In [1]: import numpy as np

In [2]: np.set_printoptions(precision=1, suppress=True, linewidth=100, floatmode="fixed")

In [3]: m1 = np.load("mat.npy")

In [4]: print(m1)
[[-0.3 -0.3 -2.0 -0.1 -1.0]
 [ 0.8  0.1  0.7  0.4  1.3]
 [-0.3  0.1 -2.0 -0.5 -0.8]]

In [5]: r0, r1 = m1[0], m1[1]

In [6]: print(np.round(r0 @ r1, 1))
-3.0

In [7]: pr = (r0 @ r1) / (r0 @ r0) * r0

In [8]: print(np.linalg.matrix_rank(np.outer(r0, r1)))
1

In [9]: print(round((r1 - pr) @ r0, 1))
0.0

In [10]: print(np.round(np.outer(r0, r1), 1) + 0)
[[-0.2  0.0 -0.2 -0.1 -0.4]
 [-0.2  0.0 -0.2 -0.1 -0.4]
 [-1.6 -0.2 -1.4 -0.8 -2.6]
 [-0.1  0.0 -0.1  0.0 -0.1]
 [-0.8 -0.1 -0.7 -0.4 -1.3]]

In [11]: feats = np.array([[-3.9, -4.0, 1.0, 0.0, -3.0, -2.0, 4.0],
    ...:     [-2.0, 4.1, -1.0, -1.0, -4.0, 2.0, 4.0],
    ...:     [3.0, 0.0, -0.9, -3.0, -3.0, 5.0, 0.0],
    ...:     [3.0, -4.0, 0.0, -1.9, -4.0, 2.0, -2.0],
    ...:     [-1.0, 4.0, -2.0, -4.0, -1.9, -4.0, 3.0],
    ...:     [-5.0, -3.0, -2.0, 1.0, -5.0, 4.1, 4.0],
    ...:     [-4.0, -4.0, 1.0, 0.0, -3.0, -2.0, 4.1]])

In [12]: print(feats)
[[-3.9 -4.0  1.0  0.0 -3.0 -2.0  4.0]
 [-2.0  4.1 -1.0 -1.0 -4.0  2.0  4.0]
 [ 3.0  0.0 -0.9 -3.0 -3.0  5.0  0.0]
 [ 3.0 -4.0  0.0 -1.9 -4.0  2.0 -2.0]
 [-1.0  4.0 -2.0 -4.0 -1.9 -4.0  3.0]
 [-5.0 -3.0 -2.0  1.0 -5.0  4.1  4.0]
 [-4.0 -4.0  1.0  0.0 -3.0 -2.0  4.1]]

In [13]: r0 = np.array([-5, 0, -1])

In [14]: print(np.array([np.convolve(row, r0, "same") for row in feats]))
[[ 20.0  -1.1   4.0  14.0  10.0 -17.0   2.0]
 [-20.5   7.0   0.9  21.0  -9.0 -16.0  -2.0]
 [  0.0   1.5  15.0  15.9 -22.0   3.0  -5.0]
 [ 20.0  -3.0  13.5  20.0  -8.1  14.0  -2.0]
 [-20.0  11.0  16.0  11.5  24.0 -13.1   4.0]
 [ 15.0  15.0  -2.0  27.0 -21.5 -15.0  -4.1]
 [ 20.0  -1.0   4.0  14.0  10.0 -17.5   2.0]]

In [15]: print(np.polyval(r0, feats[3]))
[-46.0 -81.0  -1.0 -19.1 -81.0 -21.0 -21.0]

In [16]: J = np.load("block17.npy")

In [17]: print(J.round(1) + 0)
[[-0.2 -0.2 -0.4  0.0  0.2 -0.3 -0.4]
 [-0.3 -0.4 -0.7 -0.1  0.4 -0.5 -0.6]
 [ 0.0  0.0 -0.1  0.0  0.0 -0.1 -0.1]
 [-0.1 -0.1 -0.2  0.0  0.1 -0.1 -0.1]
 [ 0.3  0.6  0.9  0.1 -0.6  0.7  0.8]
 [-0.4 -0.6 -1.0 -0.1  0.6 -0.8 -0.9]
 [ 0.3  0.6  0.9  0.1 -0.6  0.7  0.8]
 [ 0.1  0.2  0.3  0.0 -0.2  0.2  0.3]]

In [18]: x = np.array([0, 3, 3, 3, 1, 3, 0])

In [19]: a = np.maximum(J @ x, 0)

In [20]: print(np.maximum(J @ (3 * x), 0))
[ 0.0  0.0  0.0  0.0 18.2  0.0 18.2  6.6]

In [21]: print(np.round(J * (a > 1e-9)[:, None], 1) + 0)
[[ 0.0  0.0  0.0  0.0  0.0  0.0  0.0]
 [ 0.0  0.0  0.0  0.0  0.0  0.0  0.0]
 [ 0.0  0.0  0.0  0.0  0.0  0.0  0.0]
 [ 0.0  0.0  0.0  0.0  0.0  0.0  0.0]
 [ 0.3  0.6  0.9  0.1 -0.6  0.7  0.8]
 [ 0.0  0.0  0.0  0.0  0.0  0.0  0.0]
 [ 0.3  0.6  0.9  0.1 -0.6  0.7  0.8]
 [ 0.1  0.2  0.3  0.0 -0.2  0.2  0.3]]

In [22]: print(J.T @ a)
[ 4.3  7.1 11.4  1.4 -7.1  8.5  9.9]

In [23]: print(a)
[0.0 0.0 0.0 0.0 6.1 0.0 6.1 2.2]

In [24]: print(np.tanh(J @ x))
[-1.0 -1.0 -0.5 -0.8  1.0 -1.0  1.0  1.0]

In [25]: U, sig, VT = np.linalg.svd(J)

In [26]: evecs = VT[:(sig > 1e-8).sum()]

In [27]: rng = np.random.default_rng(66706)

In [28]: x = J[3] + 4 * J[1] + rng.integers(2) * np.eye(7)[1]

In [29]: print(x)
[-1.1 -1.9 -3.0 -0.4  1.9 -2.3 -2.7]

In [30]: print(np.allclose(evecs.T @ evecs @ x, x))
True

In [31]: print(np.round(np.linalg.norm(x - evecs.T @ evecs @ x), 1))
0.0

In [32]: print(np.round(evecs.T @ evecs, 1) + 0)
[[ 0.0  0.1  0.1  0.0 -0.1  0.1  0.1]
 [ 0.1  0.1  0.2  0.0 -0.1  0.1  0.2]
 [ 0.1  0.2  0.3  0.0 -0.2  0.2  0.3]
 [ 0.0  0.0  0.0  0.0  0.0  0.0  0.0]
 [-0.1 -0.1 -0.2  0.0  0.1 -0.1 -0.2]
 [ 0.1  0.1  0.2  0.0 -0.1  0.2  0.2]
 [ 0.1  0.2  0.3  0.0 -0.2  0.2  0.2]]
